In [1]: import numpy as np

In [2]: from numpy import linalg as LA

In [3]: np.set_printoptions(precision=3, suppress=True, linewidth=120, sign=" ")

In [4]: arr = np.load("dump.npy")

In [5]: arr
Out[5]: 
array([[ 0, -2, -1,  0,  1,  1,  0,  1, -2,  2, -2,  1, -2],
       [ 1, -1, -2, -1,  1, -1,  0,  2,  1,  2, -2,  1,  2],
       [-1,  0, -1, -2, -2,  0,  1,  0,  0,  2,  2, -1, -2],
       [-1,  1,  0,  2,  2, -1,  2, -2,  2,  2, -2,  1,  0],
       [ 0, -1, -1,  1,  0, -2, -1,  1,  1, -1,  1,  2, -2],
       [ 0,  0,  1, -1,  0,  2,  2,  0,  1,  1,  2, -2,  2],
       [ 1,  0,  2,  0,  0, -1,  1,  1,  0, -1, -2, -2,  0],
       [-2, -1, -1,  2, -2,  1,  2,  1, -1,  2,  0,  0, -1],
       [-1,  1,  1,  2,  0,  1, -1,  2,  1,  0,  0, -2, -1]])

In [6]: x = np.array([-2, -3, -3, -4, 2, 3, 4, 2, 2, 5, -5, 1, -4])

In [7]: print(arr @ np.eye(13)[9])
[ 2.  2.  2.  2. -1.  1. -1.  2.  0.]

In [8]: print(np.einsum("ij,j->i", arr, x))
[41 29 20 21 -4  2 -2 23 -5]

In [9]: arr @ np.ones(13)
Out[9]: array([-3.,  3., -4.,  6., -2.,  8., -1.,  0.,  3.])

In [10]: np.sign((arr @ x).round(6))
Out[10]: array([ 1,  1,  1,  1, -1,  1, -1,  1, -1])

In [11]: arr * x
Out[11]: 
array([[  0,   6,   3,   0,   2,   3,   0,   2,  -4,  10,  10,   1,   8],
       [ -2,   3,   6,   4,   2,  -3,   0,   4,   2,  10,  10,   1,  -8],
       [  2,   0,   3,   8,  -4,   0,   4,   0,   0,  10, -10,  -1,   8],
       [  2,  -3,   0,  -8,   4,  -3,   8,  -4,   4,  10,  10,   1,   0],
       [  0,   3,   3,  -4,   0,  -6,  -4,   2,   2,  -5,  -5,   2,   8],
       [  0,   0,  -3,   4,   0,   6,   8,   0,   2,   5, -10,  -2,  -8],
       [ -2,   0,  -6,   0,   0,  -3,   4,   2,   0,  -5,  10,  -2,   0],
       [  4,   3,   3,  -8,  -4,   3,   8,   2,  -2,  10,   0,   0,   4],
       [  2,  -3,  -3,  -8,   0,   3,  -4,   4,   2,   0,   0,  -2,   4]])

In [12]: LA.norm(arr @ x) <= LA.norm(arr, 2) * LA.norm(x) + 1e-9
Out[12]: np.True_

In [13]: LA.matrix_rank(arr)
Out[13]: np.int64(9)

In [14]: np.count_nonzero(arr)
Out[14]: np.int64(91)

In [15]: print(np.round(LA.norm(arr), 3))
14.629

In [16]: LA.svd(arr, compute_uv=False)
Out[16]: array([ 6.939,  6.585,  5.957,  5.299,  4.848,  3.782,  3.213,  2.619,  1.985])

In [17]: np.unravel_index(np.abs(arr).argmax(), arr.shape)
Out[17]: (np.int64(0), np.int64(1))

In [18]: J = np.array([[2.0, -1.0, 2.0, 0.0, 1.0],
    ...:     [0.0, 3.0, 0.0, -3.0, -3.0],
    ...:     [0.0, 0.0, -2.0, -3.0, 4.0],
    ...:     [0.0, 0.0, -4.0, 1.0, -3.0],
    ...:     [0.0, 0.0, -4.0, -4.0, -1.0]])

In [19]: np.trace(J)
Out[19]: np.float64(3.0)

In [20]: print(round(np.abs(LA.eigvals(J)).max(), 3))
4.365

In [21]: np.allclose(J @ J.T, J.T @ J)
Out[21]: False

In [22]: W = np.array([[0, 1, 2, 1, 0],
    ...:     [-2, 1, 0, 2, 0],
    ...:     [-3, -1, 2, -2, 2],
    ...:     [3, -3, -1, 3, 1],
    ...:     [0, -1, 1, 1, -1]])

In [23]: beta = np.array([2, 1, 3, 0, 3])

In [24]: act = np.maximum(J @ W + beta, 0)

In [25]: act
Out[25]: 
array([[  0.,   0.,  12.,   0.,   6.],
       [  0.,  16.,   3.,   0.,   3.],
       [  0.,   8.,   6.,   0.,   0.],
       [ 17.,   5.,   0.,   8.,   0.],
       [  2.,  18.,   0.,   0.,   0.]])

In [26]: C = np.array([[0, 3, 3], [0, -1, 2], [0, 1, -1], [1, -3, 1], [-1, 0, -2]])

In [27]: W @ C
Out[27]: 
array([[  1,  -2,   1],
       [  2, -13,  -2],
       [ -4,   0, -19],
       [  2,   2,   5],
       [  2,  -1,   0]])

In [28]: rng = np.random.default_rng(3742)

In [29]: lab = rng.permutation(5)

In [30]: print(lab)
[ 2  0  1  3  4]

In [31]: Y = J[lab][:, lab]

In [32]: np.round(LA.det(Y), 3), round(float(LA.det(J[lab])), 3)
Out[32]: (np.float64(492.0), 492.0)

In [33]: np.allclose(Y, J)
Out[33]: False

In [34]: E = np.load("test1.npy")

In [35]: print(E)
[[ -3.566  -5.349  20.463 -15.297   4.704 -13.62 ]
 [  7.586  -0.011   9.222   2.617  12.27   -4.445]
 [ -1.139  -2.473  20.78  -17.275   4.36  -14.616]
 [  9.202  -1.144   8.898   1.011   9.791  -4.389]
 [ 10.057  -0.825   7.779   2.158   9.7    -6.257]
 [  9.067  -1.613   6.906   0.904   9.057  -4.944]
 [  8.842  -0.588   6.63    0.785   8.509  -5.559]
 [ -7.732  -2.838  -9.29    8.536  -5.266  -8.643]
 [ -7.093  -6.225  21.564 -15.659   5.625 -13.579]
 [ -3.01   -5.13   20.679 -17.226   6.221 -13.71 ]
 [  8.398  -1.934   6.86    3.611  10.708  -6.469]
 [  8.776  -2.595   8.892   1.325  10.017  -3.962]
 [ -4.478  -5.315  -7.836   6.928  -6.082  -8.642]
 [ -6.266  -4.152  -7.599   5.057  -8.191  -9.07 ]
 [ -3.106  -3.96   21.825 -16.397   6.323 -15.117]
 [ -5.85   -3.661  -7.922   7.066  -5.293  -8.978]
 [  8.2    -4.279   7.84    2.374   9.318  -6.095]
 [  8.627  -1.285   9.613   1.596   9.804  -3.96 ]
 [  9.426  -2.041   6.447   2.072  10.742  -3.646]
 [ -6.505  -3.619  -8.873   7.552  -6.737 -11.149]
 [  7.315  -1.69    8.022   2.339   9.269  -4.861]
 [ -3.929  -3.511  21.221 -16.365   5.26  -11.435]
 [  9.222  -1.014   7.209   1.676  10.261  -5.468]
 [  9.718  -2.079   8.224   0.932  10.25   -4.398]
 [ -4.211  -4.385  21.346 -15.935   4.887 -14.162]
 [ 10.304  -2.648   5.485   2.13   11.444  -3.338]
 [ 10.118  -3.249   9.266   0.608  10.187  -4.345]
 [ 10.897  -0.376   8.255   1.942  11.752  -4.927]
 [  9.208  -0.522   7.363   1.436  10.714  -5.904]
 [ -5.615  -4.616  20.894 -16.316   2.856 -13.909]
 [ -2.637  -3.424  22.046 -14.887   5.104 -14.143]
 [ -6.244  -3.571  -8.032   7.749  -5.955  -8.133]
 [ -7.765  -3.826  -9.048   7.219  -5.182  -8.384]
 [  7.941  -3.616   7.198   3.753   8.82   -4.208]
 [ -4.169  -4.966  18.824 -14.863   5.063 -15.707]
 [ -3.585  -4.997  -9.405   5.687  -6.199  -9.57 ]
 [ -6.533  -6.257  -7.692   5.978  -6.889  -9.363]
 [ -4.354  -4.812  -8.53    7.776  -6.443 -10.067]
 [ -4.345  -3.889  -7.733   6.826  -4.989 -10.549]
 [ -6.278  -3.136  -8.026   6.775  -5.904  -9.933]
 [ -6.651  -2.099  -7.853   7.593  -5.596  -9.739]
 [  8.635  -2.392   9.078   1.392  10.841  -3.455]
 [ -4.595  -4.454  -9.047   7.917  -7.665  -8.222]
 [ -7.422  -4.815  -6.198   6.049  -5.74   -8.178]]

In [36]: Ac = E - E.mean(axis=0)

In [37]: Uu, s, vt = LA.svd(Ac, full_matrices=False)

In [38]: np.abs(Uu[:, 0]).argmax()
Out[38]: np.int64(14)

In [39]: np.abs(vt[-1])
Out[39]: array([ 0.151,  0.038,  0.609,  0.553,  0.532,  0.124])

In [40]: s
Out[40]: array([ 97.954,  65.147,   8.028,   7.334,   5.871,   4.507])

In [41]: s ** 2 / (s ** 2).sum()
Out[41]: array([ 0.685,  0.303,  0.005,  0.004,  0.002,  0.001])

In [42]: np.searchsorted(np.cumsum(s ** 2) / (s ** 2).sum(), 0.9) + 1
Out[42]: np.int64(2)

In [43]: G = np.cov(E, rowvar=False)

In [44]: E.std(axis=0)
Out[44]: array([  7.135,   1.615,  11.031,   8.77 ,   7.238,   3.737])

In [45]: np.median(E, axis=0)
Out[45]: array([-3.058, -3.468,  7.286,  2.101,  5.442, -8.303])

In [46]: np.argsort(-E.std(axis=0).round(6), kind="stable")
Out[46]: array([ 2,  3,  4,  0,  5,  1])

In [47]: np.polyfit(E[:, 1], E[:, 4], 1)
Out[47]: array([  2.622,  11.753])

In [48]: data = np.load("mat.npy")

In [49]: print(data)
[[   1   -1    1   -1]
 [   1    0    0    0]
 [   1    1    1    1]
 [   1    2    4    8]
 [   1    3    9   27]
 [   1    4   16   64]
 [   1    5   25  125]
 [   1    6   36  216]
 [   1    7   49  343]
 [   1    8   64  512]
 [   1    9   81  729]
 [   1   10  100 1000]
 [   1   11  121 1331]
 [   1   12  144 1728]]

In [50]: LA.cond(data) > 100
Out[50]: np.True_

In [51]: round(LA.norm(data, 2) / LA.norm(data), 3)
Out[51]: np.float64(1.0)

In [52]: m1 = np.loadtxt("out15.csv", delimiter=",")

In [53]: m1
Out[53]: 
array([[ 11.,  -9.,   4.,  -5.],
       [ -8.,  10.,  -4.,   4.],
       [-24.,  24., -10.,  12.],
       [ 18., -18.,   8.,  -8.]])

In [54]: Q, Rm = LA.qr(m1)

In [55]: print(Rm)
[[-32.939  32.757 -13.965  15.756]
 [  0.     -2.823   0.901  -0.308]
 [  0.      0.     -0.406  -0.775]
 [  0.      0.      0.     -0.212]]

In [56]: np.abs(np.diag(Rm))
Out[56]: array([ 32.939,   2.823,   0.406,   0.212])

In [57]: Q.shape, Rm.shape
Out[57]: ((4, 4), (4, 4))

In [58]: [round(float(x), 3) for x in LA.svd(Rm, compute_uv=False)[:3]]
Out[58]: [51.049, 2.067, 0.857]

In [59]: print(round(float(LA.norm(Rm, 2) / LA.norm(Rm)), 3))
0.999

In [60]: print(round(np.log10(LA.cond(Rm))))
3

In [61]: LA.cond(Rm) > 100
Out[61]: np.True_

In [62]: np.argsort(-LA.norm(Rm, axis=0).round(6), kind="stable")[:3]
Out[62]: array([ 0,  1,  3])

In [63]: Q, V = LA.qr(m1[:, :3])[0], LA.qr(m1[:, 3:])[0]

In [64]: s = LA.svd(Q.T @ V, compute_uv=False)

In [65]: print(np.round(LA.norm(Q @ Q.T - V @ V.T, 2), 3))
1.0

In [66]: s
Out[66]: array([ 1.])

In [67]: np.degrees(np.arccos(s.clip(0, 1)))
Out[67]: array([ 0.77])

In [68]: (s > 0.9).sum()
Out[68]: np.int64(1)

In [69]: vals, V = LA.eig(m1)

In [70]: np.sort(LA.eigvals(m1.T))
Out[70]: array([-2.,  1.,  2.,  2.])

In [71]: round(float(np.prod(vals)), 3)
Out[71]: -8.0

In [72]: vals
Out[72]: array([-2.,  1.,  2.,  2.])

In [73]: np.sort(LA.eigvals(m1 @ m1))
Out[73]: array([ 1.,  4.,  4.,  4.])
